In [1]: import numpy as np

In [2]: np.set_printoptions(suppress=True, linewidth=100)

In [3]: tidy = lambda a: np.round(a, 2) + 0

In [4]: mat = np.load("dump.npy")

In [5]: mat
Out[5]: 
array([[ 0.86,  1.89, -1.92, -0.67, -1.64,  2.37,  2.99, -2.97, -2.82, -2.96],
       [ 1.89,  3.09,  1.87,  1.66, -0.73,  0.51,  0.15,  2.63, -1.32, -0.56],
       [-1.92,  1.87,  1.96, -2.87,  0.96, -1.17,  1.52, -1.25,  0.6 , -2.  ],
       [-0.67,  1.66, -2.87,  4.95,  1.59, -1.12,  0.37, -1.54,  1.56, -0.62],
       [-1.64, -0.73,  0.96,  1.59,  0.33,  1.88, -0.42, -0.37, -2.69,  0.33],
       [ 2.37,  0.51, -1.17, -1.12,  1.88,  2.32, -1.48, -0.76,  3.81, -1.75],
       [ 2.99,  0.15,  1.52,  0.37, -0.42, -1.48,  3.13, -0.91,  2.48,  1.88],
       [-2.97,  2.63, -1.25, -1.54, -0.37, -0.76, -0.91, -1.39,  1.61, -0.75],
       [-2.82, -1.32,  0.6 ,  1.56, -2.69,  3.81,  2.48,  1.61,  1.23, -0.18],
       [-2.96, -0.56, -2.  , -0.62,  0.33, -1.75,  1.88, -0.75, -0.18,  0.52]])

In [6]: x0 = np.array([7, -6, 4, 9, -8, -9, 6, -9, -6, 0])

In [7]: y = mat @ x0

In [8]: beta, lr = np.zeros(10), 1 / np.linalg.norm(mat, 2) ** 2

In [9]: for i in range(5):
   ...:     beta -= lr * mat.T @ (mat @ beta - y)
   ...:     if i % 1 == 0: print(i, round(np.linalg.norm(mat @ beta - y), 2))
   ...: 
0 48.37
1 26.5
2 18.01
3 14.79
4 13.42

In [10]: tidy(beta)
Out[10]: array([ 6.58, -2.46,  0.6 ,  6.39, -2.46, -5.73,  9.16, -4.68, -7.07,  4.87])

In [11]: tidy(np.linalg.cond(mat))
Out[11]: np.float64(8.02)

In [12]: vals, vecs = np.linalg.eigh(mat)

In [13]: x0 = np.array([3, 2, 0, 1, 1, 1, 3, 0, 0, 0])

In [14]: tidy(x0 @ mat @ x0 / (x0 @ x0)), tidy(vals[0]), tidy(vals[-1])
Out[14]: (np.float64(5.43), np.float64(-8.0), np.float64(7.0))

In [15]: x0 @ mat @ x0
Out[15]: np.float64(135.81)

In [16]: np.abs(mat).sum(axis=1).max(), tidy(np.abs(vals).max())
Out[16]: (np.float64(21.09), np.float64(8.0))

In [17]: vals, vecs = np.linalg.eigh(mat)

In [18]: tidy(vecs.T @ mat @ vecs)
Out[18]: 
array([[-8.,  0.,  0.,  0.,  0.,  0.,  0.,  0.,  0.,  0.],
       [ 0., -8.,  0.,  0.,  0.,  0.,  0.,  0.,  0.,  0.],
       [ 0.,  0., -2.,  0.,  0.,  0.,  0.,  0.,  0.,  0.],
       [ 0.,  0.,  0.,  1.,  0.,  0.,  0.,  0.,  0.,  0.],
       [ 0.,  0.,  0.,  0.,  3.,  0.,  0.,  0.,  0.,  0.],
       [ 0.,  0.,  0.,  0.,  0.,  5.,  0.,  0.,  0.,  0.],
       [ 0.,  0.,  0.,  0.,  0.,  0.,  6.,  0.,  0.,  0.],
       [ 0.,  0.,  0.,  0.,  0.,  0.,  0.,  6.,  0.,  0.],
       [ 0.,  0.,  0.,  0.,  0.,  0.,  0.,  0.,  7.,  0.],
       [ 0.,  0.,  0.,  0.,  0.,  0.,  0.,  0.,  0.,  7.]])

In [19]: tidy(vecs @ np.diag(vals) @ vecs.T)
Out[19]: 
array([[ 0.86,  1.89, -1.92, -0.67, -1.64,  2.37,  2.99, -2.97, -2.82, -2.96],
       [ 1.89,  3.09,  1.87,  1.66, -0.73,  0.51,  0.15,  2.63, -1.32, -0.56],
       [-1.92,  1.87,  1.96, -2.87,  0.96, -1.17,  1.52, -1.25,  0.6 , -2.  ],
       [-0.67,  1.66, -2.87,  4.95,  1.59, -1.12,  0.37, -1.54,  1.56, -0.62],
       [-1.64, -0.73,  0.96,  1.59,  0.33,  1.88, -0.42, -0.37, -2.69,  0.33],
       [ 2.37,  0.51, -1.17, -1.12,  1.88,  2.32, -1.48, -0.76,  3.81, -1.75],
       [ 2.99,  0.15,  1.52,  0.37, -0.42, -1.48,  3.13, -0.91,  2.48,  1.88],
       [-2.97,  2.63, -1.25, -1.54, -0.37, -0.76, -0.91, -1.39,  1.61, -0.75],
       [-2.82, -1.32,  0.6 ,  1.56, -2.69,  3.81,  2.48,  1.61,  1.23, -0.18],
       [-2.96, -0.56, -2.  , -0.62,  0.33, -1.75,  1.88, -0.75, -0.18,  0.52]])

In [20]: np.unique(vals.round(6) + 0, return_counts=True)[1]
Out[20]: array([1, 1, 1, 1, 1, 1, 1, 1, 1, 1])

In [21]: tidy(vecs.T @ vecs)
Out[21]: 
array([[1., 0., 0., 0., 0., 0., 0., 0., 0., 0.],
       [0., 1., 0., 0., 0., 0., 0., 0., 0., 0.],
       [0., 0., 1., 0., 0., 0., 0., 0., 0., 0.],
       [0., 0., 0., 1., 0., 0., 0., 0., 0., 0.],
       [0., 0., 0., 0., 1., 0., 0., 0., 0., 0.],
       [0., 0., 0., 0., 0., 1., 0., 0., 0., 0.],
       [0., 0., 0., 0., 0., 0., 1., 0., 0., 0.],
       [0., 0., 0., 0., 0., 0., 0., 1., 0., 0.],
       [0., 0., 0., 0., 0., 0., 0., 0., 1., 0.],
       [0., 0., 0., 0., 0., 0., 0., 0., 0., 1.]])
